$ ipython --no-banner

In [1]: import numpy as np

In [2]: np.set_printoptions(precision=2, suppress=True, linewidth=120, legacy="1.25")

In [3]: def rnd(a):
   ...:     return np.round(a, 2) + 0
   ...: 

In [4]: K = np.array([[3, 3, -1, -3, 2, 0],
   ...:     [-1, -2, 0, 1, -3, 3],
   ...:     [-3, 0, -1, 0, -3, 3],
   ...:     [-1, -2, 0, 1, -3, 3],
   ...:     [3, 0, 0, 3, 2, 0]])

In [5]: x0 = np.array([1, 2, 0, 1, 1, 2])

In [6]: np.einsum("ij,j->i", K, x0)
Out[6]: array([ 8, -1,  0, -1,  8])

In [7]: np.sign((K @ x0).round(6))
Out[7]: array([ 1, -1,  0, -1,  1])

In [8]: K.shape
Out[8]: (5, 6)

In [9]: np.count_nonzero(K)
Out[9]: 22

In [10]: K.sum(axis=1)
Out[10]: array([ 4, -2, -4, -2,  8])

In [11]: K.mean(axis=0)
Out[11]: array([ 0.2, -0.2, -0.4,  0.4, -1. ,  1.8])

In [12]: np.diff(K, axis=0)
Out[12]: 
array([[-4, -5,  1,  4, -5,  3],
       [-2,  2, -1, -1,  0,  0],
       [ 2, -2,  1,  1,  0,  0],
       [ 4,  2,  0,  2,  5, -3]])

In [13]: A = np.loadtxt("sample3.csv", delimiter=",")

In [14]: A
Out[14]: 
array([[1.  , 0.7 , 0.49, 0.34, 0.24, 0.17, 0.12, 0.08, 0.06],
       [0.7 , 1.  , 0.7 , 0.49, 0.34, 0.24, 0.17, 0.12, 0.08],
       [0.49, 0.7 , 1.  , 0.7 , 0.49, 0.34, 0.24, 0.17, 0.12],
       [0.34, 0.49, 0.7 , 1.  , 0.7 , 0.49, 0.34, 0.24, 0.17],
       [0.24, 0.34, 0.49, 0.7 , 1.  , 0.7 , 0.49, 0.34, 0.24],
       [0.17, 0.24, 0.34, 0.49, 0.7 , 1.  , 0.7 , 0.49, 0.34],
       [0.12, 0.17, 0.24, 0.34, 0.49, 0.7 , 1.  , 0.7 , 0.49],
       [0.08, 0.12, 0.17, 0.24, 0.34, 0.49, 0.7 , 1.  , 0.7 ],
       [0.06, 0.08, 0.12, 0.17, 0.24, 0.34, 0.49, 0.7 , 1.  ]])

In [15]: # equal to its transpose

In [16]: O, vecs = np.linalg.qr(A[:, :7])[0], np.linalg.qr(A[:, 7:])[0]

In [17]: sv = np.linalg.svd(O.T @ vecs, compute_uv=False)

In [18]: rnd(np.linalg.norm(O @ O.T - vecs @ vecs.T, 2))
Out[18]: 1.0

In [19]: rnd(sv)
Out[19]: array([0.96, 0.2 ])

In [20]: u = np.array([-3, 1])

In [21]: rnd(np.convolve(A[3], u))
Out[21]: array([-1.02, -1.13, -1.61, -2.3 , -1.1 , -0.77, -0.53, -0.38, -0.27,  0.17])

In [22]: rnd(np.cross(A[3, :3], A[1, :3]))
Out[22]: array([-0.36,  0.25,  0.  ])

In [23]: rnd(np.polyval(u, A[3]))
Out[23]: array([-0.02, -0.47, -1.1 , -2.  , -1.1 , -0.47, -0.02,  0.28,  0.49])

In [24]: O, Rm = np.linalg.qr(A)

In [25]: np.allclose(Rm.T @ Rm, A.T @ A)
Out[25]: True

In [26]: rnd(abs(Rm[0, 0])), rnd(np.linalg.norm(A[:, 0]))
Out[26]: (1.4, 1.4)

In [27]: rnd(O.T @ O)
Out[27]: 
array([[1., 0., 0., 0., 0., 0., 0., 0., 0.],
       [0., 1., 0., 0., 0., 0., 0., 0., 0.],
       [0., 0., 1., 0., 0., 0., 0., 0., 0.],
       [0., 0., 0., 1., 0., 0., 0., 0., 0.],
       [0., 0., 0., 0., 1., 0., 0., 0., 0.],
       [0., 0., 0., 0., 0., 1., 0., 0., 0.],
       [0., 0., 0., 0., 0., 0., 1., 0., 0.],
       [0., 0., 0., 0., 0., 0., 0., 1., 0.],
       [0., 0., 0., 0., 0., 0., 0., 0., 1.]])

In [28]: O.shape, Rm.shape
Out[28]: ((9, 9), (9, 9))

In [29]: rnd(O @ Rm)
Out[29]: 
array([[1.  , 0.7 , 0.49, 0.34, 0.24, 0.17, 0.12, 0.08, 0.06],
       [0.7 , 1.  , 0.7 , 0.49, 0.34, 0.24, 0.17, 0.12, 0.08],
       [0.49, 0.7 , 1.  , 0.7 , 0.49, 0.34, 0.24, 0.17, 0.12],
       [0.34, 0.49, 0.7 , 1.  , 0.7 , 0.49, 0.34, 0.24, 0.17],
       [0.24, 0.34, 0.49, 0.7 , 1.  , 0.7 , 0.49, 0.34, 0.24],
       [0.17, 0.24, 0.34, 0.49, 0.7 , 1.  , 0.7 , 0.49, 0.34],
       [0.12, 0.17, 0.24, 0.34, 0.49, 0.7 , 1.  , 0.7 , 0.49],
       [0.08, 0.12, 0.17, 0.24, 0.34, 0.49, 0.7 , 1.  , 0.7 ],
       [0.06, 0.08, 0.12, 0.17, 0.24, 0.34, 0.49, 0.7 , 1.  ]])

In [30]: np.trace(O @ O.T)
Out[30]: 9.0

In [31]: rnd(np.abs(np.diag(Rm)))
Out[31]: array([1.4 , 0.51, 0.51, 0.51, 0.51, 0.5 , 0.49, 0.47, 0.42])

In [32]: C = np.sign(np.array([[-1, -1, 2, 2], [-2, 2, 2, 1], [1, 0, 2, 1], [-2, 1, -2, 0]]))

In [33]: A2 = (np.tril(C, -1) + np.eye(4)) @ (np.triu(C, 1) + np.eye(4))

In [34]: w = np.array([3, 3, 2, 1])

In [35]: E = np.rint(A2 * w @ np.linalg.inv(A2)) + 0

In [36]: E
Out[36]: 
array([[ 5.,  1., -2., -1.],
       [ 0.,  3.,  0.,  0.],
       [ 4.,  2., -1., -2.],
       [ 0.,  1.,  0.,  2.]])

In [37]: rnd(np.linalg.norm(K, 2) / np.linalg.norm(K))
Out[37]: 0.83

In [38]: np.linalg.cond(K) > 100
Out[38]: True

In [39]: arr = np.load("dump.npy")

In [40]: rnd(arr)
Out[40]: 
array([[ 0.88,  0.07,  0.02, -0.04,  0.01, -0.06,  0.12,  0.01, -0.04,  0.02,  0.03,  0.14, -0.08, -0.19,  0.07,
        -0.09],
       [ 0.07,  0.87,  0.02,  0.05,  0.11,  0.12, -0.07, -0.07,  0.16, -0.02,  0.02, -0.16,  0.07, -0.02,  0.  ,
         0.09],
       [ 0.02,  0.02,  0.98,  0.01, -0.05, -0.04, -0.03,  0.03, -0.05,  0.02, -0.05,  0.01,  0.  ,  0.09, -0.04,
         0.  ],
       [-0.04,  0.05,  0.01,  0.94, -0.06,  0.03,  0.09,  0.01, -0.1 , -0.09,  0.14,  0.05, -0.04, -0.01,  0.04,
        -0.05],
       [ 0.01,  0.11, -0.05, -0.06,  0.81, -0.05,  0.02,  0.08, -0.23, -0.06,  0.04,  0.07, -0.03,  0.23, -0.05,
        -0.05],
       [-0.06,  0.12, -0.04,  0.03, -0.05,  0.76, -0.02,  0.08, -0.07,  0.19, -0.26,  0.19, -0.06, -0.02, -0.05,
        -0.07],
       [ 0.12, -0.07, -0.03,  0.09,  0.02, -0.02,  0.84,  0.  ,  0.08,  0.08, -0.17, -0.11,  0.08,  0.17, -0.1 ,
         0.09],
       [ 0.01, -0.07,  0.03,  0.01,  0.08,  0.08,  0.  ,  0.95,  0.1 , -0.02,  0.05, -0.07,  0.03, -0.09,  0.03,
         0.03],
       [-0.04,  0.16, -0.05, -0.1 , -0.23, -0.07,  0.08,  0.1 ,  0.69, -0.09,  0.1 ,  0.15, -0.07,  0.2 , -0.03,
        -0.1 ],
       [ 0.02, -0.02,  0.02, -0.09, -0.06,  0.19,  0.08, -0.02, -0.09,  0.78,  0.31, -0.08,  0.01,  0.09,  0.05,
         0.01],
       [ 0.03,  0.02, -0.05,  0.14,  0.04, -0.26, -0.17,  0.05,  0.1 ,  0.31,  0.54,  0.07,  0.02,  0.02, -0.12,
         0.02],
       [ 0.14, -0.16,  0.01,  0.05,  0.07,  0.19, -0.11, -0.07,  0.15, -0.08,  0.07,  0.76,  0.11,  0.12, -0.03,
         0.13],
       [-0.08,  0.07,  0.  , -0.04, -0.03, -0.06,  0.08,  0.03, -0.07,  0.01,  0.02,  0.11,  0.94, -0.08,  0.03,
        -0.07],
       [-0.19, -0.02,  0.09, -0.01,  0.23, -0.02,  0.17, -0.09,  0.2 ,  0.09,  0.02,  0.12, -0.08,  0.43,  0.18,
        -0.08],
       [ 0.07,  0.  , -0.04,  0.04, -0.05, -0.05, -0.1 ,  0.03, -0.03,  0.05, -0.12, -0.03,  0.03,  0.18,  0.92,
         0.04],
       [-0.09,  0.09,  0.  , -0.05, -0.05, -0.07,  0.09,  0.03, -0.1 ,  0.01,  0.02,  0.13, -0.07, -0.08,  0.04,
         0.92]])

In [41]: # equal to its transpose

In [42]: def softmax(z):
    ...:     e = np.exp(z - z.max(axis=-1, keepdims=True))
    ...:     return e / e.sum(axis=-1, keepdims=True)
    ...: 

In [43]: rnd(softmax(10 * arr[7]))
Out[43]: array([0., 0., 0., 0., 0., 0., 0., 1., 0., 0., 0., 0., 0., 0., 0., 0.])

In [44]: rnd(softmax(arr).sum(axis=1))
Out[44]: array([1., 1., 1., 1., 1., 1., 1., 1., 1., 1., 1., 1., 1., 1., 1., 1.])

In [45]: S = arr @ arr.T / np.sqrt(16)

In [46]: rnd(softmax(S)[7] @ arr)
Out[46]: array([0.05, 0.08, 0.06, 0.06, 0.05, 0.04, 0.07, 0.09, 0.04, 0.07, 0.05, 0.08, 0.05, 0.06, 0.06, 0.05])
